$ python -q
>>> import numpy as np
>>> import numpy.linalg as la
>>> np.set_printoptions(precision=2, suppress=True, linewidth=140)
>>> X = np.array([[0.27, 0.33, 0.27, 0.13],
...     [0.0, 0.25, 0.5, 0.25],
...     [0.08, 0.17, 0.5, 0.25],
...     [0.3, 0.2, 0.2, 0.3]])
>>> print(la.matrix_power(X, 100))
[[0.14 0.22 0.39 0.24]
 [0.14 0.22 0.39 0.24]
 [0.14 0.22 0.39 0.24]
 [0.14 0.22 0.39 0.24]]
>>> p = np.eye(4)[0]
>>> for _ in range(6):
...     p = p @ X
...     print(p.round(2))
... 
[0.27 0.33 0.27 0.13]
[0.13 0.24 0.4  0.22]
[0.14 0.22 0.4  0.25]
[0.14 0.22 0.4  0.25]
[0.14 0.22 0.39 0.25]
[0.14 0.22 0.39 0.25]
>>> A2 = X / np.sqrt((X ** 2).mean(axis=1, keepdims=True))
>>> print(A2[2])
[0.27 0.58 1.7  0.85]
>>> print(la.norm(A2, axis=1))
[2. 2. 2. 2.]
>>> A = np.load("sample8.npy")
>>> print(A)
[[ -4.22  -1.31   1.87   1.68]
 [ -6.55 -12.21   4.8    5.8 ]
 [ -8.87 -18.48   6.86   8.49]
 [-20.01 -13.6   10.43  10.39]
 [-17.4  -16.52   9.88  10.5 ]
 [-14.17  -8.12   7.1    6.88]
 [-15.74 -16.91   9.29  10.12]
 [-10.72 -13.49   6.69   7.49]
 [-19.28  -6.88   8.9    8.08]
 [-16.59 -14.43   9.19   9.61]
 [ -7.22 -18.9    6.31   8.1 ]
 [ -6.69  -3.02   3.21   3.  ]
 [ -5.65 -10.04   4.07   4.92]
 [ -3.4    0.82   1.21   0.78]
 [-13.4   -5.98   6.34   6.  ]
 [-16.62 -14.42   9.2    9.61]
 [-10.97   0.32   4.29   3.26]
 [ -3.41   0.81   1.19   0.83]
 [-16.12   1.5    6.11   4.5 ]
 [ -6.44 -16.81   5.6    7.17]]
>>> cent = A[[6, 12]].astype(float)
>>> for _ in range(6):
...     labels = la.norm(A[:, None] - cent, axis=-1).argmin(axis=1)
...     cent = np.array([A[labels == j].mean(axis=0) for j in range(2)])
... 
>>> print(labels)
[1 0 0 0 0 0 0 0 0 0 0 1 1 1 1 0 1 1 1 0]
>>> print(cent[1] - cent[0])
[ 5.32 12.12 -4.32 -5.4 ]
>>> print(np.bincount(labels))
[12  8]
>>> labels = A[:, 2] > np.median(A[:, 2])
>>> f = A[labels].mean(axis=0) - A[~labels].mean(axis=0)
>>> print((((A - A.mean(axis=0)) @ f > 0) == labels).mean())
0.85
>>> rng = np.random.default_rng(28)
>>> A2 = A + rng.integers(-2, 3, (20, 2)) @ rng.integers(-2, 3, (2, 4))
>>> print(A2)
[[ -2.22  -5.31  -1.13   2.68]
 [ -8.55 -12.21  -0.2    8.8 ]
 [ -4.87 -23.48   6.86   7.49]
 [-18.01 -13.6   15.43   7.39]
 [-21.4  -10.52  11.88  10.5 ]
 [-10.17 -11.12  11.1    3.88]
 [-17.74 -16.91   4.29  13.12]
 [-12.72 -13.49   1.69  10.49]
 [-21.28  -4.88   7.9    9.08]
 [-12.59 -19.43   9.19   8.61]
 [ -7.22 -17.9    8.31   7.1 ]
 [ -2.69  -9.02   1.21   3.  ]
 [ -3.65 -14.04   1.07   5.92]
 [ -7.4    6.82   3.21   0.78]
 [-15.4   -5.98   1.34   9.  ]
 [-14.62 -15.42  12.2    7.61]
 [-10.97   2.32   8.29   1.26]
 [  0.59  -3.19   3.19  -1.17]
 [-12.12  -3.5    6.11   3.5 ]
 [ -2.44 -18.81  11.6    3.17]]
>>> print(la.matrix_rank(A2 - A, tol=1e-8))
2
>>> print(A2 - A)
[[ 2. -4. -3.  1.]
 [-2.  0. -5.  3.]
 [ 4. -5.  0. -1.]
 [ 2.  0.  5. -3.]
 [-4.  6.  2.  0.]
 [ 4. -3.  4. -3.]
 [-2.  0. -5.  3.]
 [-2.  0. -5.  3.]
 [-2.  2. -1.  1.]
 [ 4. -5.  0. -1.]
 [ 0.  1.  2. -1.]
 [ 4. -6. -2.  0.]
 [ 2. -4. -3.  1.]
 [-4.  6.  2.  0.]
 [-2.  0. -5.  3.]
 [ 2. -1.  3. -2.]
 [ 0.  2.  4. -2.]
 [ 4. -4.  2. -2.]
 [ 4. -5.  0. -1.]
 [ 4. -2.  6. -4.]]
>>> print(la.matrix_rank(A, rtol=0.1))
2
>>> print(np.argsort(-la.norm(A, axis=0).round(6), kind="stable")[:3])
[0 1 3]
>>> print([round(float(x), 2) for x in la.svd(A, compute_uv=False)[:3]])
[84.43, 24.45, 0.09]
>>> f = np.array([5, 5, 4])
>>> r1 = np.array([1, 3, 0, 1, 2])
>>> arr = np.outer(f, r1)
>>> print(arr)
[[ 5 15  0  5 10]
 [ 5 15  0  5 10]
 [ 4 12  0  4  8]]
>>> A2 = arr + rng.integers(-2, 3, (3, 1)) @ rng.integers(-2, 3, (1, 5))
>>> print(A2)
[[ 4 16  0  3 11]
 [ 3 17  0  1 12]
 [ 3 13  0  2  9]]
>>> print(np.round(la.svd(A2 - arr, compute_uv=False), 2) + 0)
[6.48 0.   0.  ]
